>>> import numpy as np
>>> np.set_printoptions(precision=2, suppress=True, linewidth=160, legacy="1.25")
>>> def rnd(a):
...     return np.round(a, 2) + 0
... 
>>> A = np.diag(5 * np.array([0, 1, 0, 2, 2, 1, 0, 0, 2])) + np.array([[3, 1, 2, -3, -3, -1, -2, -3, -1],
...     [-3, -2, -1, 3, 3, -2, -3, -3, 0],
...     [1, 1, -2, 2, 3, 1, -2, 1, 2],
...     [0, -1, -3, -2, -3, -2, 0, -2, 0],
...     [0, -2, -3, -2, 2, -1, -3, -2, 1],
...     [0, -3, 0, 3, 2, 3, 3, 0, 0],
...     [-1, -2, 3, -1, 2, -1, -2, -3, 3],
...     [-3, -2, 1, 0, -2, -2, 1, -1, -3],
...     [-2, -2, -1, 2, 0, 1, -3, -3, 1]])
>>> A
array([[ 3,  1,  2, -3, -3, -1, -2, -3, -1],
       [-3,  3, -1,  3,  3, -2, -3, -3,  0],
       [ 1,  1, -2,  2,  3,  1, -2,  1,  2],
       [ 0, -1, -3,  8, -3, -2,  0, -2,  0],
       [ 0, -2, -3, -2, 12, -1, -3, -2,  1],
       [ 0, -3,  0,  3,  2,  8,  3,  0,  0],
       [-1, -2,  3, -1,  2, -1, -2, -3,  3],
       [-3, -2,  1,  0, -2, -2,  1, -1, -3],
       [-2, -2, -1,  2,  0,  1, -3, -3, 11]])
>>> out = A / np.linalg.norm(A, axis=1, keepdims=True)
>>> cov = out @ out.T
>>> (cov - 2 * np.eye(9)).round(6).argmax(axis=1)
array([6, 2, 4, 1, 2, 2, 8, 3, 6])
>>> rnd(np.degrees(np.arccos(np.clip(cov[4, 2], -1, 1))))
54.98
>>> rng = np.random.default_rng(835509)
>>> F = np.eye(11, dtype=int)[rng.permutation(11)]
>>> F
array([[0, 0, 0, 0, 0, 0, 0, 1, 0, 0, 0],
       [1, 0, 0, 0, 0, 0, 0, 0, 0, 0, 0],
       [0, 0, 0, 1, 0, 0, 0, 0, 0, 0, 0],
       [0, 0, 1, 0, 0, 0, 0, 0, 0, 0, 0],
       [0, 0, 0, 0, 0, 1, 0, 0, 0, 0, 0],
       [0, 0, 0, 0, 0, 0, 0, 0, 1, 0, 0],
       [0, 0, 0, 0, 0, 0, 0, 0, 0, 0, 1],
       [0, 0, 0, 0, 1, 0, 0, 0, 0, 0, 0],
       [0, 0, 0, 0, 0, 0, 0, 0, 0, 1, 0],
       [0, 1, 0, 0, 0, 0, 0, 0, 0, 0, 0],
       [0, 0, 0, 0, 0, 0, 1, 0, 0, 0, 0]])
>>> F[:, 10] @ F[:, 0]
0
>>> F @ F.T
array([[1, 0, 0, 0, 0, 0, 0, 0, 0, 0, 0],
       [0, 1, 0, 0, 0, 0, 0, 0, 0, 0, 0],
       [0, 0, 1, 0, 0, 0, 0, 0, 0, 0, 0],
       [0, 0, 0, 1, 0, 0, 0, 0, 0, 0, 0],
       [0, 0, 0, 0, 1, 0, 0, 0, 0, 0, 0],
       [0, 0, 0, 0, 0, 1, 0, 0, 0, 0, 0],
       [0, 0, 0, 0, 0, 0, 1, 0, 0, 0, 0],
       [0, 0, 0, 0, 0, 0, 0, 1, 0, 0, 0],
       [0, 0, 0, 0, 0, 0, 0, 0, 1, 0, 0],
       [0, 0, 0, 0, 0, 0, 0, 0, 0, 1, 0],
       [0, 0, 0, 0, 0, 0, 0, 0, 0, 0, 1]])
>>> u, v = F[3], F[0]
>>> u @ v
0
>>> u @ u
1
>>> p = (u @ v) / (u @ u) * u
>>> p
array([0., 0., 0., 0., 0., 0., 0., 0., 0., 0., 0.])
>>> np.linalg.matrix_rank(np.outer(u, v))
1
>>> v - p
array([0., 0., 0., 0., 0., 0., 0., 1., 0., 0., 0.])
>>> rnd(np.linalg.norm(u + v) ** 2 + np.linalg.norm(u - v) ** 2)
4.0
